>>> import numpy as np
>>> import numpy.linalg as la
>>> np.set_printoptions(suppress=True, linewidth=160)
>>> def tidy(a):
...     return np.round(a, 2) + 0
... 
>>> feats = np.loadtxt("dump.csv", delimiter=",")
>>> print(feats)
[[2. 3. 2.]
 [0. 0. 0.]
 [6. 9. 6.]
 [0. 0. 0.]]
>>> # column 2 repeats column 0
>>> f = np.array([-3, -2, 7])
>>> print(np.convolve(feats[0], f))
[ -6. -13.   2.  17.  14.]
>>> print(np.correlate(feats[0], feats[1], "full"))
[0. 0. 0. 0. 0.]
>>> print(np.array([np.convolve(row, f, "same") for row in feats]))
[[-13.   2.  17.]
 [  0.   0.   0.]
 [-39.   6.  51.]
 [  0.   0.   0.]]
>>> print(np.cross(feats[0, :3], feats[1, :3]))
[0. 0. 0.]
>>> left, sig, VT = la.svd(feats, full_matrices=False)
>>> print(left.shape, sig.shape, VT.shape)
(4, 3) (3,) (3, 3)
>>> print(tidy(np.sqrt((sig ** 2).sum())), tidy(la.norm(feats)))
13.04 13.04
>>> print(np.abs(left[:, 0]).round(6).argmax())
2
>>> print(np.cumsum(sig ** 2) / np.sum(sig ** 2))
[1. 1. 1.]
>>> print(tidy(sig / sig[0]))
[1. 0. 0.]
>>> print(tidy(np.abs(VT[0])))
[0.49 0.73 0.49]
>>> print(tidy(left.T @ feats @ VT.T))
[[13.04  0.    0.  ]
 [ 0.    0.    0.  ]
 [ 0.    0.    0.  ]]
>>> m1 = np.load("block8.npy")
>>> print(m1)
[[ 4  5  6]
 [ 7  8  9]
 [10 11 12]
 [13 14 15]]
>>> print(la.lstsq(m1[:-1].T, m1[-1])[2])
2
>>> print(np.unique(m1.round(6), axis=0).shape)
(4, 3)
>>> print(np.abs(np.diag(la.qr(m1)[1])) > 1e-9)
[ True  True False]
>>> print(tidy(m1 @ la.pinv(m1) @ m1))
[[ 4.  5.  6.]
 [ 7.  8.  9.]
 [10. 11. 12.]
 [13. 14. 15.]]
>>> try:
...     la.inv(m1)
... except la.LinAlgError as e:
...     print("failed:", e)
... 
failed: Last 2 dimensions of the array must be square
>>> print(la.matrix_rank(m1, rtol=0.1))
1
>>> print([round(float(x), 2) for x in la.svd(m1, compute_uv=False)[:3]])
[35.0, 0.94, 0.0]
>>> print(la.cond(m1) > 100)
True
>>> print(np.argsort(-la.norm(m1, axis=0).round(6), kind="stable")[:3])
[2 1 0]
>>> Y = np.array([[-1, 2, 0], [-1, -3, 3]])
>>> Z = np.kron(Y, m1)
>>> print(tidy(la.norm(Z, 2)), tidy(la.norm(Y, 2) * la.norm(m1, 2)))
158.87 158.87
>>> print(Z)
[[ -4  -5  -6   8  10  12   0   0   0]
 [ -7  -8  -9  14  16  18   0   0   0]
 [-10 -11 -12  20  22  24   0   0   0]
 [-13 -14 -15  26  28  30   0   0   0]
 [ -4  -5  -6 -12 -15 -18  12  15  18]
 [ -7  -8  -9 -21 -24 -27  21  24  27]
 [-10 -11 -12 -30 -33 -36  30  33  36]
 [-13 -14 -15 -39 -42 -45  39  42  45]]
>>> print(la.matrix_rank(Z))
4
>>> data = np.array([[2, 1, 0, 1], [2, 2, 0, 1], [0, 1, 2, 2], [0, 0, 2, 2]])
>>> print(data)
[[2 1 0 1]
 [2 2 0 1]
 [0 1 2 2]
 [0 0 2 2]]
>>> # looks like rank 3
>>> P = np.triu(np.array([[-3, 3, 1, 2], [-3, -3, 1, -3], [3, 3, -3, -1], [2, 3, -3, 1]]), 1) + np.eye(4)
>>> Y = P @ data @ la.inv(P)
>>> print(np.trace(Y), np.trace(data))
8.0 8
>>> print(la.matrix_rank(Y))
3
>>> def softmax(z):
...     e = np.exp(z - z.max(axis=-1, keepdims=True))
...     return e / e.sum(axis=-1, keepdims=True)
... 
>>> print(tidy(softmax(data).sum(axis=1)))
[1. 1. 1. 1.]
>>> print(tidy(softmax(data[0] + 2)))
[0.53 0.2  0.07 0.2 ]
>>> S = data @ data.T / np.sqrt(4)
>>> print(tidy(softmax(S)))
[[0.33 0.55 0.07 0.05]
 [0.25 0.68 0.06 0.02]
 [0.03 0.05 0.58 0.35]
 [0.02 0.02 0.48 0.48]]
>>> K = np.load("arr.npy")
>>> print(tidy(K))
[[-0.23 -0.42]
 [-0.42 -0.77]]
>>> print(la.cond(K) > 100)
True
>>> print([round(float(x), 2) for x in la.svd(K, compute_uv=False)[:3]])
[1.0, 0.0]
>>> F = np.load("out12.npy")
>>> print(F)
[[-13.1   -1.86 -15.03]
 [ 17.14   4.14  21.05]
 [ 17.05   4.14  20.9 ]]
>>> print(tidy(la.eigvals(F)))
[14.7  -2.73 -0.03]
>>> print(tidy(la.eigvals(F).sum().real))
11.94
>>> print(tidy(la.det(2 * F)), tidy(la.det(F)))
10.21 1.28
>>> print(np.kron(np.eye(2, dtype=int), F))
[[-13.1   -1.86 -15.03  -0.    -0.    -0.  ]
 [ 17.14   4.14  21.05   0.     0.     0.  ]
 [ 17.05   4.14  20.9    0.     0.     0.  ]
 [ -0.    -0.    -0.   -13.1   -1.86 -15.03]
 [  0.     0.     0.    17.14   4.14  21.05]
 [  0.     0.     0.    17.05   4.14  20.9 ]]
>>> print(tidy(la.det(F[::-1])))
-1.28
>>> print(tidy(np.einsum("ij,ji->", F, F)))
223.57
>>> print(tidy(np.poly(F)))
[  1.   -11.94 -40.5   -1.28]
>>> print(tidy(la.det(F.T)))
1.28
>>> print([round(float(x), 2) for x in la.svd(F, compute_uv=False)[:3]])
[43.57, 1.2, 0.02]
>>> print(np.argsort(-la.norm(F, axis=0).round(6), kind="stable")[:3])
[2 0 1]
>>> print(la.matrix_rank(F, rtol=0.1))
1
>>> print(la.cond(F) > 100)
True
>>> left, sig, VT = la.svd(F)
>>> print(np.argmax(sig[:-1] / (sig[1:] + 1e-6)) + 1)
2
>>> Y = left[:, :2] @ np.diag(sig[:2]) @ VT[:2]
>>> print(tidy(np.abs(F - Y).max()))
0.01
>>> X = np.loadtxt("x.csv", delimiter=",")
>>> print(tidy(X))
[[-0.75 -0.24 -0.61]
 [-0.19 -0.81  0.55]
 [-0.63  0.53  0.57]]
>>> # keeps lengths
>>> P = np.triu(np.array([[2, 4, 5], [1, 5, 2], [3, 3, 4]]), 1) + np.eye(3)
>>> Y = P @ X @ la.inv(P)
>>> print(tidy(la.det(Y)))
1.0
>>> arr = np.load("case1.npy")
>>> print(arr)
[[ 2  5  4]
 [ 5 22 15]
 [ 4 15 14]]
>>> W = np.array([[3, 1], [-1, 4], [-1, -3]])
>>> beta = np.array([1, 5])
>>> act = np.maximum(arr @ W + beta, 0)
>>> print(la.matrix_rank(act))
1
>>> print((act > 0).mean(axis=0))
[0. 1.]
>>> print((act > 0).astype(int))
[[0 1]
 [0 1]
 [0 1]]
>>> Z = np.array([[7, -8, -2], [9, -9, -6]])
>>> print((act @ Z).round(6).argmax(axis=1))
[0 0 0]
>>> x0 = np.ones(3)
>>> for _ in range(6):
...     x0 = arr @ x0
...     x0 /= la.norm(x0)
...     print(round(x0 @ arr @ x0, 2))
... 
34.77
34.77
34.77
34.77
34.77
34.77
>>> print(tidy(x0))
[0.19 0.78 0.6 ]
>>> print(tidy(la.eigvalsh(arr)[-1]))
34.77
>>> left, sig, VT = la.svd(arr, full_matrices=False)
>>> print(tidy(left.T @ arr @ VT.T))
[[34.77  0.    0.  ]
 [ 0.    2.48  0.  ]
 [ 0.    0.    0.74]]
>>> print(tidy(np.cumsum(sig ** 2) / np.sum(sig ** 2)))
[0.99 1.   1.  ]
>>> print(np.allclose(left * sig @ VT, arr))
True
>>> print(tidy(left.T @ left))
[[1. 0. 0.]
 [0. 1. 0.]
 [0. 0. 1.]]
>>> print(left.shape, sig.shape, VT.shape)
(3, 3) (3,) (3, 3)
>>> print(tidy(VT @ VT.T))
[[1. 0. 0.]
 [0. 1. 0.]
 [0. 0. 1.]]
>>> print(np.abs(left[:, 0]).round(6).argmax())
1
>>> M = np.array([[-6.0, 1.0, 2.0, 0.0],
...     [7.0, -5.0, 2.0, 1.0],
...     [0.0, 0.0, 1.0, -1.0],
...     [0.0, 0.0, 2.0, 1.0]])
>>> Q, evecs = la.qr(M[:, :1])[0], la.qr(M[:, 1:])[0]
>>> sig = la.svd(Q.T @ evecs, compute_uv=False)
>>> print((sig > 0.9).sum())
1
>>> print(tidy(sig))
[0.94]
>>> print(tidy(la.det(2 * M)), tidy(la.det(M)))
1104.0 69.0
>>> print(tidy(np.poly(M)))
[  1.   9.   4. -13.  69.]
>>> print(tidy(la.eigvals(M)))
[-8.19+0.j   -2.81+0.j    1.  +1.41j  1.  -1.41j]
>>> print(tidy(la.eigvals(M).sum().real))
-9.0
>>> print(tidy(np.sort(np.abs(la.eigvals(M)))))
[1.73 1.73 2.81 8.19]
>>> print(np.trace(M))
-9.0
>>> print((M - M.T) / 2)
[[ 0.  -3.   1.   0. ]
 [ 3.   0.   1.   0.5]
 [-1.  -1.   0.  -1.5]
 [ 0.  -0.5  1.5  0. ]]
>>> print(np.allclose(M @ M.T, M.T @ M))
False
>>> print(np.allclose(M, M.T))
False
>>> assert M == M.T
Traceback (most recent call last):
  File "<python-input-112>", line 1, in <module>
    assert M == M.T
           ^^^^^^^^
ValueError: The truth value of an array with more than one element is ambiguous. Use a.any() or a.all()
>>> print(M @ M)
[[ 43. -11.  -8.  -1.]
 [-77.  32.   8.  -6.]
 [  0.   0.  -1.  -2.]
 [  0.   0.   4.  -1.]]
>>> print((M + M.T) / 2)
[[-6.   4.   1.   0. ]
 [ 4.  -5.   1.   0.5]
 [ 1.   1.   1.   0.5]
 [ 0.   0.5  0.5  1. ]]
>>> left, sig = la.svd(M)
Traceback (most recent call last):
  File "<python-input-115>", line 1, in <module>
    left, sig = la.svd(M)
    ^^^^^^^^^
ValueError: too many values to unpack (expected 2)
>>> left, sig, VT = la.svd(M, full_matrices=False)
>>> print((sig > 1e-8).sum())
4
>>> print(tidy(np.abs(VT[0])))
[0.88 0.46 0.06 0.08]
>>> print(np.allclose(left * sig @ VT, M))
True
>>> print(tidy(sig / sig[0]))
[1.   0.39 0.13 0.12]
>>> print(tidy(left.T @ M @ VT.T))
[[10.35  0.    0.    0.  ]
 [ 0.    4.08  0.    0.  ]
 [ 0.    0.    1.35  0.  ]
 [ 0.    0.    0.    1.21]]
>>> print(tidy(np.sqrt((sig ** 2).sum())), tidy(la.norm(M)))
11.27 11.27
